% ipython --no-banner

In [1]: import numpy as np

In [2]: import numpy.linalg as la

In [3]: np.set_printoptions(precision=2, suppress=True, linewidth=120)

In [4]: def rd(a):
   ...:     return np.round(a, 2) + 0
   ...: 

In [5]: A2 = np.array([[2, 3, 1, 5], [3, 3, 4, 5], [0, 4, 5, 0], [1, 3, 3, 3], [4, 3, 1, 4]])

In [6]: E = A2.T @ A2

In [7]: E
Out[7]: 
array([[30, 30, 21, 44],
       [30, 52, 47, 51],
       [21, 47, 52, 38],
       [44, 51, 38, 75]])

In [8]: theta = np.radians(90)

In [9]: r_ = np.eye(4)

In [10]: r_[1, 1] = r_[2, 2] = np.cos(theta)

In [11]: r_[1, 2], r_[2, 1] = -np.sin(theta), np.sin(theta)

In [12]: rd(r_)
Out[12]: 
array([[ 1.,  0.,  0.,  0.],
       [ 0.,  0., -1.,  0.],
       [ 0.,  1.,  0.,  0.],
       [ 0.,  0.,  0.,  1.]])

In [13]: A2 = E @ r_.T

In [14]: rd(la.svd(E, compute_uv=False)), rd(la.svd(A2, compute_uv=False))
Out[14]: 
(array([173.37,  30.41,   3.04,   2.18]),
 array([173.37,  30.41,   3.04,   2.18]))

In [15]: np.abs(A2 - E).max(axis=0)
Out[15]: array([ 0., 99., 13.,  0.])

In [16]: np.allclose(E @ E.T, A2 @ A2.T)
Out[16]: True

In [17]: feats = np.array([[3, 0, 1], [0, -1, 1], [2, 1, 2]])

In [18]: feats[-1] = feats[0] + -2 * feats[1]

In [19]: feats
Out[19]: 
array([[ 3,  0,  1],
       [ 0, -1,  1],
       [ 3,  2, -1]])

In [20]: [round(float(x), 2) for x in la.svd(feats, compute_uv=False)[:3]]
Out[20]: [4.52, 2.36, 0.0]

In [21]: la.cond(feats) > 100
Out[21]: np.True_

In [22]: A2 = np.array([[1, 0, 2], [0, 0, 1], [2, 1, 2]])

In [23]: la.matrix_rank(feats @ A2)
Out[23]: np.int64(2)

In [24]: np.einsum("ij->j", feats)
Out[24]: array([6, 1, 1])

In [25]: np.einsum("ik,kj->ij", feats, A2)
Out[25]: 
array([[ 5,  1,  8],
       [ 2,  1,  1],
       [ 1, -1,  6]])

In [26]: A2.T @ feats.T
Out[26]: 
array([[ 5,  2,  1],
       [ 1,  1, -1],
       [ 8,  1,  6]])

In [27]: la.matrix_rank(np.vstack([feats, A2.T]))
Out[27]: np.int64(3)

In [28]: la.matrix_power(feats, 4)
Out[28]: 
array([[162,  22,  32],
       [ 33,  23, -12],
       [ 96, -24,  56]])

In [29]: np.allclose(feats @ feats.T, feats.T @ feats)
Out[29]: False

In [30]: feats @ feats
Out[30]: 
array([[12,  2,  2],
       [ 3,  3, -2],
       [ 6, -4,  6]])

In [31]: (feats - feats.T) / 2
Out[31]: 
array([[ 0. ,  0. , -1. ],
       [ 0. ,  0. , -0.5],
       [ 1. ,  0.5,  0. ]])

In [32]: rd(la.det(feats))
Out[32]: np.float64(0.0)

In [33]: np.allclose(feats, feats.T)
Out[33]: False

In [34]: np.allclose(feats[:-1].T @ la.lstsq(feats[:-1].T, feats[-1])[0], feats[-1])
Out[34]: True

In [35]: la.lstsq(feats[:-1].T, feats[-1])[2]
Out[35]: np.int32(2)

In [36]: np.abs(np.diag(la.qr(feats)[1])) > 1e-9
Out[36]: array([ True,  True, False])

In [37]: np.unique(feats.round(6), axis=0).shape
Out[37]: (3, 3)

In [38]: M = np.load("layer17.npy")

In [39]: M
Out[39]: 
array([[-3.95, -6.05,  0.34,  6.9 ],
       [ 4.86,  5.79,  3.34,  5.64],
       [-0.89,  5.35, -7.02, -4.61],
       [ 0.87, -5.39,  5.76,  6.09],
       [-0.76, -6.79,  7.29,  0.49],
       [-5.41,  7.96,  2.  ,  1.82],
       [ 6.82, -2.21,  0.84,  6.92],
       [ 1.72,  5.59,  7.32, -3.49],
       [ 9.65,  1.61,  2.07,  0.31],
       [ 8.12,  1.19,  4.21,  3.85],
       [-5.41, -2.23,  4.86, -6.49],
       [-0.64,  6.09, -7.86, -0.79],
       [ 1.06,  7.39,  6.61,  0.73],
       [ 1.33,  3.76,  5.81, -7.1 ],
       [-1.83, -6.83,  6.81, -1.92]])

In [40]: Xs = M - M.mean(axis=0)

In [41]: left, s, vt = la.svd(Xs, full_matrices=False)

In [42]: rd(s ** 2 / (s ** 2).sum())
Out[42]: array([0.39, 0.29, 0.21, 0.11])

In [43]: (np.sign(left[:, 0]) == np.sign(left[0, 0])).astype(int)
Out[43]: array([1, 0, 0, 1, 1, 0, 1, 0, 0, 1, 1, 0, 0, 0, 1])

In [44]: rd(Xs.mean(axis=0))
Out[44]: array([0., 0., 0., 0.])

In [45]: rd(np.abs(vt[-1]))
Out[45]: array([0.55, 0.45, 0.38, 0.59])

In [46]: rd((s ** 2).sum() ** 2 / (s ** 4).sum())
Out[46]: np.float64(3.42)

In [47]: rd(s)
Out[47]: array([22.84, 19.76, 16.89, 12.11])
